$ ipython --no-banner

In [1]: import numpy as np

In [2]: from numpy import linalg as LA

In [3]: np.set_printoptions(precision=1, suppress=True, linewidth=100)

In [4]: X = np.loadtxt("w.csv", delimiter=",")

In [5]: X
Out[5]: 
array([[ 0.2, -0.8, -0.7, -0.1, -2.6],
       [-0.8,  0.8,  1.4, -1. ,  0.4],
       [-0.7,  1.4, -1.5, -1.4, -2.6],
       [-0.1, -1. , -1.4,  1. , -0.3],
       [-2.6,  0.4, -2.6, -0.3, -0.4]])

In [6]: # symmetric

In [7]: LA.cond(X) > 100
Out[7]: np.True_

In [8]: [round(float(x), 1) for x in LA.svd(X, compute_uv=False)[:3]]
Out[8]: [5.0, 3.0, 3.0]

In [9]: LA.matrix_rank(X, rtol=0.1)
Out[9]: np.int64(4)

In [10]: np.round(LA.norm(X, 2) / LA.norm(X), 1)
Out[10]: np.float64(0.8)

In [11]: M2 = np.array([[0, 1], [-2, 1]])

In [12]: C = np.kron(M2, X)

In [13]: round(LA.norm(C, 2), 1), round(LA.norm(M2, 2) * LA.norm(X, 2), 1)
Out[13]: (np.float64(11.4), np.float64(11.4))

In [14]: LA.matrix_rank(C)
Out[14]: np.int64(8)

In [15]: C.shape
Out[15]: (10, 10)

In [16]: m1 = np.load("test13.npy")

In [17]: print(m1)
[[ 45 -11  -2 -33 -35  36  26  27  25   5]
 [-11  23   2   4  15 -20   5  -2 -35  20]
 [ -2   2  59 -20  -3 -10 -32  25 -30  24]
 [-33   4 -20  39  16 -22  -3 -33 -10 -23]
 [-35  15  -3  16  46 -30 -25 -17 -15  12]
 [ 36 -20 -10 -22 -30  36  18  16  40 -10]
 [ 26   5 -32  -3 -25  18  46   1   5  -5]
 [ 27  -2  25 -33 -17  16   1  30   0  21]
 [ 25 -35 -30 -10 -15  40   5   0  75 -30]
 [  5  20  24 -23  12 -10  -5  21 -30  39]]

In [18]: np.round(LA.svd(m1, compute_uv=False), 1) + 0
Out[18]: array([188.7, 136.8,  72.9,  39.5,   0. ,   0. ,   0. ,   0. ,   0. ,   0. ])

In [19]: print(m1.sum(axis=0))
[ 83   1  13 -85 -36  54  36  68  25  53]

In [20]: m1.mean(axis=0)
Out[20]: array([ 8.3,  0.1,  1.3, -8.5, -3.6,  5.4,  3.6,  6.8,  2.5,  5.3])

In [21]: print(np.count_nonzero(m1))
98

In [22]: vals, evecs = LA.eigh(m1)

In [23]: x0 = np.array([-3, 2, 0, 1, -3, -2, 1, 1, -2, 2])

In [24]: np.round(evecs * np.maximum(vals, 0) @ evecs.T, 1) + 0
Out[24]: 
array([[ 45., -11.,  -2., -33., -35.,  36.,  26.,  27.,  25.,   5.],
       [-11.,  23.,   2.,   4.,  15., -20.,   5.,  -2., -35.,  20.],
       [ -2.,   2.,  59., -20.,  -3., -10., -32.,  25., -30.,  24.],
       [-33.,   4., -20.,  39.,  16., -22.,  -3., -33., -10., -23.],
       [-35.,  15.,  -3.,  16.,  46., -30., -25., -17., -15.,  12.],
       [ 36., -20., -10., -22., -30.,  36.,  18.,  16.,  40., -10.],
       [ 26.,   5., -32.,  -3., -25.,  18.,  46.,   1.,   5.,  -5.],
       [ 27.,  -2.,  25., -33., -17.,  16.,   1.,  30.,   0.,  21.],
       [ 25., -35., -30., -10., -15.,  40.,   5.,   0.,  75., -30.],
       [  5.,  20.,  24., -23.,  12., -10.,  -5.,  21., -30.,  39.]])

In [25]: print(round(float(x0 @ m1 @ x0 / (x0 @ x0)), 1), np.round(vals[0], 1), round(float(vals[-1]), 1))
57.1 -0.0 188.7

In [26]: x0 @ m1 @ x0
Out[26]: np.int64(2114)

In [27]: np.round(LA.eigvalsh(m1[1:, 1:]), 1) + 0
Out[27]: array([  0. ,   0. ,   0. ,   0. ,   0. ,  39.3,  69.5, 121.4, 162.8])

In [28]: LA.norm(m1, axis=1)
Out[28]: array([ 88.4,  54.3,  84.4,  74.1,  77.5,  82.2,  69.6,  65.8, 105.9,  68.3])

In [29]: print(round(LA.norm(m1[0], 1), 1), round(float(LA.norm(m1[0], np.inf)), 1))
245.0 45.0

In [30]: round(float(LA.norm(m1, 2)), 1)
Out[30]: 188.7

In [31]: print(m1[0] @ m1[2])
-612

In [32]: rng = np.random.default_rng(995455)

In [33]: labels = rng.permutation(10)

In [34]: print(labels)
[2 9 1 0 7 4 8 6 5 3]

In [35]: M2 = m1[labels][:, labels]

In [36]: print(np.round(np.sort(np.abs(LA.eigvals(M2))), 1) + 0)
[  0.    0.    0.    0.    0.    0.   39.5  72.9 136.8 188.7]

In [37]: np.diag(M2)
Out[37]: array([59, 39, 23, 45, 30, 46, 75, 46, 36, 39])

In [38]: F = np.loadtxt("arr.csv", delimiter=",")

In [39]: print(F)
[[0. 1. 1. 1. 1. 1. 1. 1. 1. 1. 1. 1.]
 [1. 0. 1. 1. 1. 1. 1. 1. 1. 1. 1. 1.]
 [1. 1. 0. 1. 1. 1. 1. 1. 1. 1. 1. 1.]
 [1. 1. 1. 0. 1. 1. 1. 1. 1. 1. 1. 1.]
 [1. 1. 1. 1. 0. 1. 1. 1. 1. 1. 1. 1.]
 [1. 1. 1. 1. 1. 0. 1. 1. 1. 1. 1. 1.]
 [1. 1. 1. 1. 1. 1. 0. 1. 1. 1. 1. 1.]
 [1. 1. 1. 1. 1. 1. 1. 0. 1. 1. 1. 1.]
 [1. 1. 1. 1. 1. 1. 1. 1. 0. 1. 1. 1.]
 [1. 1. 1. 1. 1. 1. 1. 1. 1. 0. 1. 1.]
 [1. 1. 1. 1. 1. 1. 1. 1. 1. 1. 0. 1.]
 [1. 1. 1. 1. 1. 1. 1. 1. 1. 1. 1. 0.]]

In [40]: # symmetric, so the eigenvalues are real

In [41]: labels = rng.permutation(12)

In [42]: labels
Out[42]: array([ 5,  8, 10,  4,  9,  3,  1,  2,  0, 11,  7,  6])

In [43]: M2 = F[labels][:, labels]

In [44]: np.round(LA.det(M2), 1), round(LA.det(F[labels]), 1)
Out[44]: (np.float64(-11.0), np.float64(-11.0))

In [45]: M2
Out[45]: 
array([[0., 1., 1., 1., 1., 1., 1., 1., 1., 1., 1., 1.],
       [1., 0., 1., 1., 1., 1., 1., 1., 1., 1., 1., 1.],
       [1., 1., 0., 1., 1., 1., 1., 1., 1., 1., 1., 1.],
       [1., 1., 1., 0., 1., 1., 1., 1., 1., 1., 1., 1.],
       [1., 1., 1., 1., 0., 1., 1., 1., 1., 1., 1., 1.],
       [1., 1., 1., 1., 1., 0., 1., 1., 1., 1., 1., 1.],
       [1., 1., 1., 1., 1., 1., 0., 1., 1., 1., 1., 1.],
       [1., 1., 1., 1., 1., 1., 1., 0., 1., 1., 1., 1.],
       [1., 1., 1., 1., 1., 1., 1., 1., 0., 1., 1., 1.],
       [1., 1., 1., 1., 1., 1., 1., 1., 1., 0., 1., 1.],
       [1., 1., 1., 1., 1., 1., 1., 1., 1., 1., 0., 1.],
       [1., 1., 1., 1., 1., 1., 1., 1., 1., 1., 1., 0.]])

In [46]: print(np.trace(M2))
0.0

In [47]: np.sort(np.abs(LA.eigvals(M2)))
Out[47]: array([ 1.,  1.,  1.,  1.,  1.,  1.,  1.,  1.,  1.,  1.,  1., 11.])

In [48]: print(np.sort(np.abs(np.fft.fft(F[0]))), np.sort(LA.svd(F, compute_uv=False)))
[ 1.  1.  1.  1.  1.  1.  1.  1.  1.  1.  1. 11.] [ 1.  1.  1.  1.  1.  1.  1.  1.  1.  1.  1. 11.]

In [49]: (F @ F)[0]
Out[49]: array([11., 10., 10., 10., 10., 10., 10., 10., 10., 10., 10., 10.])

In [50]: vals, evecs = LA.eigh(F)

In [51]: x0 = np.array([-2, 1, 1, -1, -2, 2, 1, 1, 2, 1, 0, 0])

In [52]: evecs * np.maximum(vals, 0) @ evecs.T
Out[52]: 
array([[0.9, 0.9, 0.9, 0.9, 0.9, 0.9, 0.9, 0.9, 0.9, 0.9, 0.9, 0.9],
       [0.9, 0.9, 0.9, 0.9, 0.9, 0.9, 0.9, 0.9, 0.9, 0.9, 0.9, 0.9],
       [0.9, 0.9, 0.9, 0.9, 0.9, 0.9, 0.9, 0.9, 0.9, 0.9, 0.9, 0.9],
       [0.9, 0.9, 0.9, 0.9, 0.9, 0.9, 0.9, 0.9, 0.9, 0.9, 0.9, 0.9],
       [0.9, 0.9, 0.9, 0.9, 0.9, 0.9, 0.9, 0.9, 0.9, 0.9, 0.9, 0.9],
       [0.9, 0.9, 0.9, 0.9, 0.9, 0.9, 0.9, 0.9, 0.9, 0.9, 0.9, 0.9],
       [0.9, 0.9, 0.9, 0.9, 0.9, 0.9, 0.9, 0.9, 0.9, 0.9, 0.9, 0.9],
       [0.9, 0.9, 0.9, 0.9, 0.9, 0.9, 0.9, 0.9, 0.9, 0.9, 0.9, 0.9],
       [0.9, 0.9, 0.9, 0.9, 0.9, 0.9, 0.9, 0.9, 0.9, 0.9, 0.9, 0.9],
       [0.9, 0.9, 0.9, 0.9, 0.9, 0.9, 0.9, 0.9, 0.9, 0.9, 0.9, 0.9],
       [0.9, 0.9, 0.9, 0.9, 0.9, 0.9, 0.9, 0.9, 0.9, 0.9, 0.9, 0.9],
       [0.9, 0.9, 0.9, 0.9, 0.9, 0.9, 0.9, 0.9, 0.9, 0.9, 0.9, 0.9]])

In [53]: np.abs(F).sum(axis=1).max(), np.abs(vals).max()
Out[53]: (np.float64(11.0), np.float64(11.0))

In [54]: round(x0 @ F @ x0 / (x0 @ x0), 1), round(vals[0], 1), vals[-1]
Out[54]: (np.float64(-0.3), np.float64(-1.0), np.float64(11.0))

In [55]: LA.eigvalsh(F[1:, 1:])
Out[55]: array([-1., -1., -1., -1., -1., -1., -1., -1., -1., -1., 10.])

In [56]: x0 @ F @ x0
Out[56]: np.float64(-6.0)

In [57]: evecs * np.abs(vals) @ evecs.T
Out[57]: 
array([[1.8, 0.8, 0.8, 0.8, 0.8, 0.8, 0.8, 0.8, 0.8, 0.8, 0.8, 0.8],
       [0.8, 1.8, 0.8, 0.8, 0.8, 0.8, 0.8, 0.8, 0.8, 0.8, 0.8, 0.8],
       [0.8, 0.8, 1.8, 0.8, 0.8, 0.8, 0.8, 0.8, 0.8, 0.8, 0.8, 0.8],
       [0.8, 0.8, 0.8, 1.8, 0.8, 0.8, 0.8, 0.8, 0.8, 0.8, 0.8, 0.8],
       [0.8, 0.8, 0.8, 0.8, 1.8, 0.8, 0.8, 0.8, 0.8, 0.8, 0.8, 0.8],
       [0.8, 0.8, 0.8, 0.8, 0.8, 1.8, 0.8, 0.8, 0.8, 0.8, 0.8, 0.8],
       [0.8, 0.8, 0.8, 0.8, 0.8, 0.8, 1.8, 0.8, 0.8, 0.8, 0.8, 0.8],
       [0.8, 0.8, 0.8, 0.8, 0.8, 0.8, 0.8, 1.8, 0.8, 0.8, 0.8, 0.8],
       [0.8, 0.8, 0.8, 0.8, 0.8, 0.8, 0.8, 0.8, 1.8, 0.8, 0.8, 0.8],
       [0.8, 0.8, 0.8, 0.8, 0.8, 0.8, 0.8, 0.8, 0.8, 1.8, 0.8, 0.8],
       [0.8, 0.8, 0.8, 0.8, 0.8, 0.8, 0.8, 0.8, 0.8, 0.8, 1.8, 0.8],
       [0.8, 0.8, 0.8, 0.8, 0.8, 0.8, 0.8, 0.8, 0.8, 0.8, 0.8, 1.8]])
